% python3 -q
>>> import numpy as np
>>> import numpy.linalg as la
>>> np.set_printoptions(precision=2, suppress=True, linewidth=160)
>>> A = np.load("dump.npy")
>>> A
array([[0, 0, 0, 0, 0, 0, 0, 0],
       [0, 0, 0, 0, 0, 0, 1, 0],
       [0, 0, 0, 0, 0, 0, 0, 0],
       [0, 0, 0, 0, 0, 0, 0, 0],
       [0, 0, 0, 0, 0, 0, 1, 0],
       [0, 0, 0, 0, 0, 0, 1, 0],
       [0, 1, 0, 0, 1, 1, 0, 1],
       [0, 0, 0, 0, 0, 0, 1, 0]])
>>> Uu, s, VT = la.svd(A)
>>> V = VT[:(s > 1e-8).sum()]
>>> rng = np.random.default_rng(6178)
>>> vec = A[2] + -1 * A[7] + rng.integers(2) * np.eye(8)[6]
>>> vec
array([ 0.,  0.,  0.,  0.,  0.,  0., -1.,  0.])
>>> V.T @ V
array([[0.  , 0.  , 0.  , 0.  , 0.  , 0.  , 0.  , 0.  ],
       [0.  , 0.25, 0.  , 0.  , 0.25, 0.25, 0.  , 0.25],
       [0.  , 0.  , 0.  , 0.  , 0.  , 0.  , 0.  , 0.  ],
       [0.  , 0.  , 0.  , 0.  , 0.  , 0.  , 0.  , 0.  ],
       [0.  , 0.25, 0.  , 0.  , 0.25, 0.25, 0.  , 0.25],
       [0.  , 0.25, 0.  , 0.  , 0.25, 0.25, 0.  , 0.25],
       [0.  , 0.  , 0.  , 0.  , 0.  , 0.  , 1.  , 0.  ],
       [0.  , 0.25, 0.  , 0.  , 0.25, 0.25, 0.  , 0.25]])
>>> mat = np.load("test19.npy")
>>> mat
array([[-0.56, -0.49,  3.64,  3.47, -2.63],
       [-7.49, -3.22, -3.34,  2.46,  4.56],
       [ 0.86, -1.65,  1.61,  4.17,  1.5 ],
       [ 1.03,  0.29,  3.78,  0.87, -1.05],
       [ 0.99,  0.78,  2.22,  2.48, -0.73],
       [ 1.27,  0.11,  0.14,  3.17, -1.74],
       [-6.42, -4.12, -2.55,  5.16,  2.38],
       [-8.52, -1.15, -4.08,  2.63,  4.71],
       [-7.45, -1.39, -3.53,  3.22,  4.5 ],
       [-5.49, -1.08, -3.53,  2.27,  2.46],
       [-7.19, -2.1 , -4.11,  1.8 ,  3.11],
       [ 0.35, -0.38,  0.85,  1.82, -0.75],
       [-7.51, -0.53, -3.03,  3.82,  3.15],
       [-7.07, -2.44, -3.34,  1.47,  2.63],
       [-8.05, -1.98, -3.04,  1.57,  4.21],
       [-6.31, -0.17, -4.71,  5.69,  4.67],
       [ 0.27,  0.82,  1.35,  0.56, -2.59],
       [-6.2 , -3.55, -3.93,  3.56,  3.81],
       [-0.08, -1.94,  3.54,  1.5 , -0.94],
       [-7.81, -1.13, -1.42,  4.84,  4.  ],
       [-6.39, -0.76, -1.89,  4.23,  4.72],
       [-0.91, -1.06,  0.2 ,  5.1 , -1.3 ],
       [-1.13, -0.71,  1.64,  2.04,  0.06],
       [-0.98, -0.1 ,  1.01,  0.07, -3.67],
       [-0.12, -0.58,  1.82,  2.55, -2.3 ],
       [-5.69, -1.62, -2.01,  2.31,  4.12],
       [-5.37, -0.42, -5.32,  3.13,  3.36],
       [ 0.94, -0.3 ,  2.28,  1.35, -0.76],
       [-0.17, -0.02,  2.32,  1.92,  0.41],
       [-5.23, -0.98, -3.01,  3.85,  3.71],
       [-0.78, -1.54,  2.4 ,  1.73, -1.1 ],
       [-6.38, -0.58, -4.43,  4.59,  2.63],
       [-5.62, -2.43, -4.85,  3.03,  2.58],
       [ 0.43, -1.43,  0.92,  1.26, -2.63]])
>>> B = np.c_[mat[:, :1] @ np.array([[0]]), np.array([2, -1, 0, 0, 0, 2, 1, 2, 2, 1, 1, -1, 1, -1, 2, -1, 0, -1, -2, 0, -2, 0, 2, 1, -1, 0, -2, 2, -2, 2, 0, -1, -2, 1])]
>>> B
array([[ 0.,  2.],
       [ 0., -1.],
       [ 0.,  0.],
       [ 0.,  0.],
       [ 0.,  0.],
       [ 0.,  2.],
       [ 0.,  1.],
       [ 0.,  2.],
       [ 0.,  2.],
       [ 0.,  1.],
       [ 0.,  1.],
       [ 0., -1.],
       [ 0.,  1.],
       [ 0., -1.],
       [ 0.,  2.],
       [ 0., -1.],
       [ 0.,  0.],
       [ 0., -1.],
       [ 0., -2.],
       [ 0.,  0.],
       [ 0., -2.],
       [ 0.,  0.],
       [ 0.,  2.],
       [ 0.,  1.],
       [ 0., -1.],
       [ 0.,  0.],
       [ 0., -2.],
       [ 0.,  2.],
       [ 0., -2.],
       [ 0.,  2.],
       [ 0.,  0.],
       [ 0., -1.],
       [ 0., -2.],
       [ 0.,  1.]])
>>> la.lstsq(mat, B[:, 0])[0]
array([0., 0., 0., 0., 0.])
>>> la.norm(la.qr(mat)[0].T @ B, axis=0) ** 2 / ((B ** 2).sum(axis=0) + 1e-12)
array([0.  , 0.09])
>>> la.matrix_rank(B)
np.int64(1)
>>> la.matrix_rank(np.c_[mat, B])
np.int64(6)
>>> B = mat + rng.integers(-2, 3, (34, 1)) @ rng.integers(-2, 3, (1, 5))
>>> B
array([[-2.56,  3.51,  3.64,  1.47, -0.63],
       [-8.49, -1.22, -3.34,  1.46,  5.56],
       [-0.14,  0.35,  1.61,  3.17,  2.5 ],
       [-0.97,  4.29,  3.78, -1.13,  0.95],
       [-0.01,  2.78,  2.22,  1.48,  0.27],
       [-0.73,  4.11,  0.14,  1.17,  0.26],
       [-6.42, -4.12, -2.55,  5.16,  2.38],
       [-6.52, -5.15, -4.08,  4.63,  2.71],
       [-9.45,  2.61, -3.53,  1.22,  6.5 ],
       [-3.49, -5.08, -3.53,  4.27,  0.46],
       [-7.19, -2.1 , -4.11,  1.8 ,  3.11],
       [ 0.35, -0.38,  0.85,  1.82, -0.75],
       [-6.51, -2.53, -3.03,  4.82,  2.15],
       [-7.07, -2.44, -3.34,  1.47,  2.63],
       [-7.05, -3.98, -3.04,  2.57,  3.21],
       [-8.31,  3.83, -4.71,  3.69,  6.67],
       [-0.73,  2.82,  1.35, -0.44, -1.59],
       [-8.2 ,  0.45, -3.93,  1.56,  5.81],
       [-2.08,  2.06,  3.54, -0.5 ,  1.06],
       [-9.81,  2.87, -1.42,  2.84,  6.  ],
       [-4.39, -4.76, -1.89,  6.23,  2.72],
       [-1.91,  0.94,  0.2 ,  4.1 , -0.3 ],
       [-0.13, -2.71,  1.64,  3.04, -0.94],
       [-1.98,  1.9 ,  1.01, -0.93, -2.67],
       [-2.12,  3.42,  1.82,  0.55, -0.3 ],
       [-4.69, -3.62, -2.01,  3.31,  3.12],
       [-7.37,  3.58, -5.32,  1.13,  5.36],
       [ 2.94, -4.3 ,  2.28,  3.35, -2.76],
       [-0.17, -0.02,  2.32,  1.92,  0.41],
       [-4.23, -2.98, -3.01,  4.85,  2.71],
       [ 1.22, -5.54,  2.4 ,  3.73, -3.1 ],
       [-6.38, -0.58, -4.43,  4.59,  2.63],
       [-4.62, -4.43, -4.85,  4.03,  1.58],
       [ 2.43, -5.43,  0.92,  3.26, -4.63]])
>>> np.round(la.svd(B - mat, compute_uv=False), 2) + 0
array([23.07,  0.  ,  0.  ,  0.  ,  0.  ])
>>> vec = np.array([1, 0, 3, 2, 3])
>>> y = B @ vec
>>> np.round(la.pinv(B) @ B, 2) + 0
array([[1., 0., 0., 0., 0.],
       [0., 1., 0., 0., 0.],
       [0., 0., 1., 0., 0.],
       [0., 0., 0., 1., 0.],
       [0., 0., 0., 0., 1.]])
>>> np.round(la.lstsq(B, y)[0], 2) + 0
array([1., 0., 3., 2., 3.])
>>> y = y + 0.05 * rng.normal(size=34)
>>> y
array([ 9.28,  1.13, 18.48, 10.93, 10.46,  2.73,  3.31, -1.37,  1.91, -4.19, -6.58,  4.36,  0.53, -6.31, -1.38,  4.99, -2.29,  0.58, 10.72,  9.53, 10.66,
        6.08,  8.02, -8.86,  3.6 ,  5.24, -5.01,  8.26, 11.83,  4.67,  6.66, -2.46, -6.43, -2.24])
>>> c, *_ = la.lstsq(B, y)
>>> [round(float(la.norm(la.solve(B.T @ B + lam * np.eye(5), B.T @ y))), 2) for lam in (0, 1, 10, 100)]
[4.8, 4.71, 4.06, 1.98]
>>> c.round(2) + 0
array([1.01, 0.  , 2.99, 2.01, 3.  ])
>>> np.round(B.T @ (y - B @ c), 2) + 0
array([0., 0., 0., 0., 0.])
>>> d = la.norm(mat[:, None] - mat[None], axis=-1)
>>> d.shape
(34, 34)
>>> d[27].round(6).argsort(kind="stable")[:4]
array([27,  4, 11,  3])
>>> np.unravel_index(d.round(6).argmax(), d.shape)
(np.int64(3), np.int64(7))
>>> m1 = rng.normal(size=(20, 7))
>>> m1 = 5 * m1 / la.norm(m1, axis=1, keepdims=True)
>>> m1
array([[-0.54, -1.85,  2.16, -3.56, -0.52, -1.86,  0.49],
       [-0.24,  2.09,  1.17, -1.36,  0.16, -0.52,  4.13],
       [-1.14, -2.67,  1.98, -2.11, -2.27, -0.34, -1.69],
       [ 1.13,  1.63, -2.39,  1.4 ,  0.34, -3.27, -1.6 ],
       [ 3.39, -1.55, -1.28, -1.25, -2.29, -1.55,  0.48],
       [ 1.8 ,  1.83, -0.52, -3.62,  1.91, -0.88,  0.76],
       [ 1.12, -2.61,  0.48,  1.75, -2.31, -2.71,  0.97],
       [ 2.22, -2.54,  0.95,  3.17, -0.56,  1.3 , -0.83],
       [-1.63,  1.59,  0.36,  2.71,  2.26,  1.83, -1.96],
       [ 3.23, -0.54, -1.38,  0.64,  0.29, -1.56, -3.07],
       [-1.41, -1.55, -2.59, -2.82, -1.18, -2.13,  0.15],
       [-1.59,  4.4 ,  0.8 , -0.62, -1.28,  0.04,  0.7 ],
       [-0.29, -1.03, -0.33,  3.55, -1.28, -1.34, -2.78],
       [ 0.87,  1.18, -3.13, -0.71,  1.45, -3.15,  0.71],
       [-1.47,  2.2 ,  1.85, -0.8 ,  3.66, -0.74,  0.11],
       [ 2.92,  0.06,  1.77,  0.64,  2.65,  2.35,  0.62],
       [-0.41,  1.9 ,  1.64,  2.56,  1.47, -1.35, -2.83],
       [-0.94,  0.07, -1.33, -2.6 ,  0.43,  2.93,  2.61],
       [ 1.96, -3.16,  1.33, -1.8 ,  0.49, -0.97,  2.23],
       [ 3.86, -0.24,  1.89,  0.48,  0.38,  2.25, -1.01]])
>>> vec = np.array([-1, -1, 0, -3, -3, 0, -2])
>>> y = m1 @ vec
>>> c, lr = np.zeros(7), 1 / la.norm(m1, 2) ** 2
>>> for i in range(150):
...     c -= lr * m1.T @ (m1 @ c - y)
...     if i % 50 == 0: print(i, round(la.norm(m1 @ c - y), 2))
... 
0 17.11
50 0.0
100 0.0
>>> round(la.cond(m1), 2)
np.float64(2.46)
>>> c.round(2) + 0
array([-1., -1.,  0., -3., -3.,  0., -2.])
>>> B = np.array([[0, 2], [0, -2], [-1, 2], [-1, -2], [2, 2], [-2, -1], [-1, 2]])
>>> la.matrix_rank(m1 @ B)
np.int64(2)
>>> la.matrix_rank(np.vstack([m1, B.T]))
np.int64(7)
>>> np.einsum("ij->j", m1)
array([ 12.84,  -0.78,   3.44,  -4.34,   3.79, -11.67,  -1.8 ])
>>> feats = np.load("x.npy")
>>> feats
array([[ 5., -2.,  0.,  0.,  0.,  0.,  0.,  0.],
       [-2.,  5., -2.,  0.,  0.,  0.,  0.,  0.],
       [ 0., -2.,  0., -2.,  0.,  0.,  0.,  0.],
       [ 0.,  0., -2.,  3., -2.,  0.,  0.,  0.],
       [ 0.,  0.,  0., -2.,  3., -2.,  0.,  0.],
       [ 0.,  0.,  0.,  0., -2.,  1., -2.,  0.],
       [ 0.,  0.,  0.,  0.,  0., -2.,  5., -2.],
       [ 0.,  0.,  0.,  0.,  0.,  0., -2.,  0.]])
>>> B = feats + rng.integers(-2, 3, (8, 7)) @ rng.integers(-2, 3, (7, 8))
>>> B
array([[  2.,  -2.,  -1.,  -8.,   7.,  -6.,  -3.,   5.],
       [  1.,   8.,  -6.,   9.,  -2.,  -2.,  -3.,   3.],
       [  3.,  -7.,  -6.,   2.,  -1.,   0.,   2.,   7.],
       [  3.,  -1.,  -1.,   3.,  -7.,   8.,   2.,  -1.],
       [  2.,  -1.,  -2.,  10.,   5.,   8.,   1.,  -7.],
       [ -3.,  -2.,   4.,   5.,  -3.,  -1.,   0.,  -4.],
       [  7.,  -1.,   4.,   1., -14.,  -3.,   6.,   5.],
       [  0.,   2.,   7.,   3.,  -4.,   0.,  -3.,  -4.]])
>>> np.abs(B - feats).sum(axis=1)
array([33., 29., 28., 21., 37., 23., 36., 21.])
>>> np.round(la.svd(B - feats, compute_uv=False), 2) + 0
array([23.52, 19.83, 15.4 , 11.32,  7.26,  2.94,  0.95,  0.  ])
>>> cov = feats.T @ feats
>>> cov
array([[ 29., -20.,   4.,   0.,   0.,   0.,   0.,   0.],
       [-20.,  33., -10.,   4.,   0.,   0.,   0.,   0.],
       [  4., -10.,   8.,  -6.,   4.,   0.,   0.,   0.],
       [  0.,   4.,  -6.,  17., -12.,   4.,   0.,   0.],
       [  0.,   0.,   4., -12.,  17.,  -8.,   4.,   0.],
       [  0.,   0.,   0.,   4.,  -8.,   9., -12.,   4.],
       [  0.,   0.,   0.,   0.,   4., -12.,  33., -10.],
       [  0.,   0.,   0.,   0.,   0.,   4., -10.,   4.]])
>>> la.matrix_rank(cov)
np.int64(8)
>>> np.allclose(cov, cov.T)
True
>>> np.diag(cov)
array([29., 33.,  8., 17., 17.,  9., 33.,  4.])
>>> la.norm(cov, axis=1)
array([35.45, 40.06, 15.23, 22.38, 23.  , 17.92, 36.73, 11.49])
>>> la.norm(cov, axis=1).argmax()
np.int64(1)
>>> cov[3] @ cov[4]
np.float64(-464.0)
>>> la.norm(cov, axis=0)
array([35.45, 40.06, 15.23, 22.38, 23.  , 17.92, 36.73, 11.49])
>>> round(float(la.norm(cov, 1)), 2), np.round(la.norm(cov, np.inf), 2)
(67.0, np.float64(67.0))
>>> np.round(la.norm(cov[3], 1), 2), round(la.norm(cov[3], np.inf), 2)
(np.float64(43.0), np.float64(17.0))
>>> r0 = np.array([3, 1, 2])
>>> np.polyval(r0, feats[6])
array([ 2.,  2.,  2.,  2.,  2., 12., 82., 12.])
>>> np.cross(feats[6, :3], feats[2, :3])
array([ 0.,  0., -0.])
>>> basis = 10 * np.array([[-1.1, -0.3, 0.8, 0.6, 2.1],
...     [0.8, -0.8, 0.2, 1.1, -0.5],
...     [-0.1, -0.5, -0.3, -1.3, 0.8]])
>>> lab = rng.integers(0, 3, 13)
>>> data = basis[lab] + rng.normal(size=(13, 5))
>>> data
array([[ -0.63,  -5.47,  -2.48, -13.43,   8.16],
       [ 10.38,  -9.5 ,   1.81,  11.09,  -5.56],
       [-12.03,  -2.43,   7.33,   5.42,  19.19],
       [  1.76,  -5.98,  -3.5 , -15.6 ,   8.89],
       [-12.88,  -2.69,   7.67,   3.52,  19.61],
       [  9.29,  -8.68,   2.38,  12.31,  -5.47],
       [  7.54,  -8.84,   0.35,  11.61,  -3.58],
       [  6.3 ,  -7.75,   2.58,  11.39,  -4.46],
       [  7.4 ,  -8.77,   2.82,   9.71,  -4.82],
       [  6.11,  -7.1 ,   0.5 ,  10.88,  -5.48],
       [ -2.64,  -5.71,  -4.08, -12.57,   8.25],
       [ -0.23,  -4.36,  -4.08, -12.6 ,   8.49],
       [-12.03,  -3.72,   6.85,   6.44,  21.33]])
>>> d = la.norm(data[:, None] - data[None], axis=-1)
>>> np.unravel_index(d.round(6).argmax(), d.shape)
(np.int64(1), np.int64(4))
>>> d[9].round(6).argsort(kind="stable")[:4]
array([9, 7, 6, 8])
>>> d[9]
array([28.88,  5.07, 32.18, 30.73, 33.39,  4.26,  3.04,  2.46,  3.41,  0.  , 28.95, 28.55, 33.45])
>>> d.mean(axis=1).argmax()
np.int64(12)
>>> Xc = mat - mat.mean(axis=0)
>>> Uu, s, VT = la.svd(Xc, full_matrices=False)
>>> la.matrix_rank(Xc)
np.int64(5)
>>> round(float((s ** 2).sum() ** 2 / (s ** 4).sum()), 2)
1.38
>>> np.abs(VT[-1])
array([0.62, 0.46, 0.3 , 0.27, 0.49])
>>> s ** 2 / (s ** 2).sum()
array([0.85, 0.05, 0.04, 0.03, 0.02])
>>> np.searchsorted(np.cumsum(s ** 2) / (s ** 2).sum(), 0.9) + 1
np.int64(2)
>>> ang = np.radians(15)
>>> Rm = np.eye(5)
>>> Rm[2, 2] = Rm[3, 3] = np.cos(ang)
>>> Rm[2, 3], Rm[3, 2] = -np.sin(ang), np.sin(ang)
>>> Rm
array([[ 1.  ,  0.  ,  0.  ,  0.  ,  0.  ],
       [ 0.  ,  1.  ,  0.  ,  0.  ,  0.  ],
       [ 0.  ,  0.  ,  0.97, -0.26,  0.  ],
       [ 0.  ,  0.  ,  0.26,  0.97,  0.  ],
       [ 0.  ,  0.  ,  0.  ,  0.  ,  1.  ]])
>>> B = data @ Rm.T
>>> np.allclose(la.norm(data, axis=1), la.norm(B, axis=1))
True
>>> np.abs(B - data).max(axis=0)
array([0.  , 0.  , 4.16, 1.86, 0.  ])
>>> np.allclose(data @ data.T, B @ B.T)
True
>>> round(float(la.det(Rm)), 2), round(float(np.trace(Rm)), 2)
(1.0, 4.93)
>>> cov = np.cov(data, rowvar=False)
>>> np.argwhere(np.triu(np.abs(np.corrcoef(data.T)) > 0.8, 1))
array([[0, 1],
       [0, 4],
       [1, 4]])
>>> np.corrcoef(data.T)
array([[ 1.  , -0.96, -0.45,  0.3 , -0.97],
       [-0.96,  1.  ,  0.29, -0.44,  0.95],
       [-0.45,  0.29,  1.  ,  0.67,  0.33],
       [ 0.3 , -0.44,  0.67,  1.  , -0.44],
       [-0.97,  0.95,  0.33, -0.44,  1.  ]])
>>> np.polyfit(data[:, 3], data[:, 2], 1)
array([0.25, 0.86])
>>> B = np.c_[data[:, :1] @ np.array([[-3]]), np.array([7, 0, -9, 8, 2, 1, -3, -1, 6, -8, 8, 9, 1])]
>>> B
array([[  1.89,   7.  ],
       [-31.13,   0.  ],
       [ 36.08,  -9.  ],
       [ -5.29,   8.  ],
       [ 38.64,   2.  ],
       [-27.87,   1.  ],
       [-22.61,  -3.  ],
       [-18.9 ,  -1.  ],
       [-22.2 ,   6.  ],
       [-18.33,  -8.  ],
       [  7.92,   8.  ],
       [  0.68,   9.  ],
       [ 36.1 ,   1.  ]])
>>> la.matrix_rank(np.c_[data, B])
np.int64(6)
>>> np.round(la.lstsq(data, B[:, 0])[0], 2) + 0
array([-3.,  0.,  0.,  0.,  0.])
